$ python3 -q
>>> import numpy as np
>>> from numpy import linalg as LA
>>> np.set_printoptions(precision=2, suppress=True, linewidth=100, legacy="1.25")
>>> rd = lambda a: np.round(a, 2) + 0
>>> arr = np.load("dump.npy")
>>> arr
array([[-6,  1,  2,  1,  3,  1,  3],
       [ 0,  1,  3,  2,  0,  1,  0],
       [-6,  3,  3,  3,  1,  3,  3],
       [-4,  2,  1,  3,  1,  3,  2],
       [ 0,  3,  0,  0,  1,  3,  0]])
>>> f, g = arr[3], arr[2]
>>> f @ g
58
>>> f @ f
44
>>> p = (f @ g) / (f @ f) * f
>>> rd(g - p)
array([-0.73,  0.36,  1.68, -0.95, -0.32, -0.95,  0.36])
>>> rd(p)
array([-5.27,  2.64,  1.32,  3.95,  1.32,  3.95,  2.64])
>>> rd((g - p) @ f)
0.0
>>> Y = arr / np.sqrt((arr ** 2).mean(axis=1, keepdims=True))
>>> LA.matrix_rank(arr - arr.mean(axis=1, keepdims=True))
5
>>> x0 = np.array([0, -3, -3, 2, -1, -1, 2])
>>> np.sign((arr @ x0).round(6))
array([-1, -1, -1, -1, -1])
>>> arr @ np.ones(7)
array([ 5.,  7., 10.,  8.,  7.])
>>> arr @ x0
array([ -5,  -9, -10,  -3, -13])
>>> (arr * x0).sum(axis=1)
array([ -5,  -9, -10,  -3, -13])
>>> A = np.loadtxt("out7.csv", delimiter=",")
>>> A
array([[2., 0., 0., 0.],
       [3., 0., 0., 0.],
       [0., 0., 1., 0.],
       [3., 1., 3., 3.]])
>>> def softmax(z):
...     e = np.exp(z - z.max(axis=-1, keepdims=True))
...     return e / e.sum(axis=-1, keepdims=True)
... 
>>> rd(softmax(10 * A[1]))
array([1., 0., 0., 0.])
>>> att = A @ A.T / np.sqrt(4)
>>> rd(softmax(att)[1] @ A)
array([2.89, 0.45, 1.35, 1.34])
>>> rd(softmax(att + np.triu(np.full(att.shape, -np.inf), 1)))
array([[1.  , 0.  , 0.  , 0.  ],
       [0.18, 0.82, 0.  , 0.  ],
       [0.27, 0.27, 0.45, 0.  ],
       [0.  , 0.  , 0.  , 1.  ]])
>>> softmax(att).round(6).argmax(axis=1)
array([1, 1, 3, 3])
